% ipython --no-banner

In [1]: import numpy as np

In [2]: import numpy.linalg as la

In [3]: np.set_printoptions(precision=3, suppress=True, linewidth=120, floatmode="fixed")

In [4]: def rnd(a):
   ...:     return np.round(a, 3) + 0
   ...: 

In [5]: A = np.load("data.npy")

In [6]: A
Out[6]: 
array([[  2,   3,   0,  -1,   1],
       [  5,   3,  -3,  -4,  -1],
       [  2,   0,  -3,  -4,  -1],
       [ -1,   1,   0,  -1,   0],
       [  0,   0,  -1,   2,   2],
       [ -2,   3,  -2,   5,   1],
       [ -3,   6,  -4,   2,   1],
       [ -3,   9,  -4,   1,   2],
       [ -2,   9,  -7,  -1,   0],
       [ -3,   9,  -9,  -1,  -3],
       [ -6,   9, -10,  -2,  -5],
       [ -3,  12, -12,   0,  -8],
       [ -5,   9, -13,  -3,  -7],
       [ -3,  11, -16,   0, -10]])

In [7]: other = np.c_[A[:, :3] @ np.array([[2, -2, -2], [-3, 3, 0], [3, 3, -1]]), np.array([-3, 1, 2, 1, 0, -2, 3, 3, 2, -3, 0, -2, -3, 0])]

In [8]: other
Out[8]: 
array([[ -5,   5,  -4,  -3],
       [ -8, -10,  -7,   1],
       [ -5, -13,  -1,   2],
       [ -5,   5,   2,   1],
       [ -3,  -3,   1,   0],
       [-19,   7,   6,  -2],
       [-36,  12,  10,   3],
       [-45,  21,  10,   3],
       [-52,  10,  11,   2],
       [-60,   6,  15,  -3],
       [-69,   9,  22,   0],
       [-78,   6,  18,  -2],
       [-76,  -2,  23,  -3],
       [-87,  -9,  22,   0]])

In [9]: la.matrix_rank(np.c_[A, other])
Out[9]: np.int64(6)

In [10]: rnd(la.norm(other - A @ la.lstsq(A, other)[0], axis=0))
Out[10]: array([0.000, 0.000, 0.000, 6.939])

In [11]: rnd(la.lstsq(A, other[:, 0])[0])
Out[11]: array([ 2.000, -3.000,  3.000,  0.000,  0.000])

In [12]: rnd(la.norm(la.qr(A)[0].T @ other, axis=0) ** 2 / ((other ** 2).sum(axis=0) + 1e-12))
Out[12]: array([1.000, 1.000, 1.000, 0.236])

In [13]: la.matrix_rank(other)
Out[13]: np.int64(4)

In [14]: Xs = (A - A.mean(axis=0)) / A.std(axis=0)

In [15]: rnd(Xs.std(axis=0))
Out[15]: array([1.000, 1.000, 1.000, 1.000, 1.000])

In [16]: b = la.lstsq(np.delete(Xs, 3, axis=1), Xs[:, 3])[0]

In [17]: rnd(b)
Out[17]: array([-0.578,  0.149,  0.447,  0.262])

In [18]: U, s, Vt = la.svd(A, full_matrices=False)

In [19]: rnd(np.cumsum(s ** 2) / np.sum(s ** 2))
Out[19]: array([0.872, 0.941, 0.978, 0.994, 1.000])

In [20]: rnd(s)
Out[20]: array([42.580, 11.934,  8.869,  5.768,  3.400])

In [21]: U.shape, s.shape, Vt.shape
Out[21]: ((14, 5), (5,), (5, 5))

In [22]: x0 = np.array([0, 2, 0, 0, -2])

In [23]: y = A @ x0

In [24]: rnd(la.solve(A.T @ A, A.T @ y))
Out[24]: array([ 0.000,  2.000,  0.000,  0.000, -2.000])

In [25]: rnd(la.pinv(A) @ A)
Out[25]: 
array([[1.000, 0.000, 0.000, 0.000, 0.000],
       [0.000, 1.000, 0.000, 0.000, 0.000],
       [0.000, 0.000, 1.000, 0.000, 0.000],
       [0.000, 0.000, 0.000, 1.000, 0.000],
       [0.000, 0.000, 0.000, 0.000, 1.000]])

In [26]: rng = np.random.default_rng(222)

In [27]: y = y + 0.05 * rng.normal(size=14)

In [28]: rnd(y)
Out[28]: array([ 3.998,  8.046,  2.054,  1.922, -3.991,  3.979,  9.950, 14.050, 17.954, 23.956, 28.022, 39.952, 32.075, 41.961])

In [29]: b, *_ = la.lstsq(A, y)

In [30]: [round(float(la.norm(la.solve(A.T @ A + lam * np.eye(5), A.T @ y))), 2) for lam in (0, 1, 10, 100)]
Out[30]: [2.82, 2.7, 2.21, 1.81]

In [31]: rnd(la.norm(y - A @ b))
Out[31]: np.float64(0.147)

In [32]: rnd(b)
Out[32]: array([-0.001,  1.992, -0.009, -0.009, -1.992])
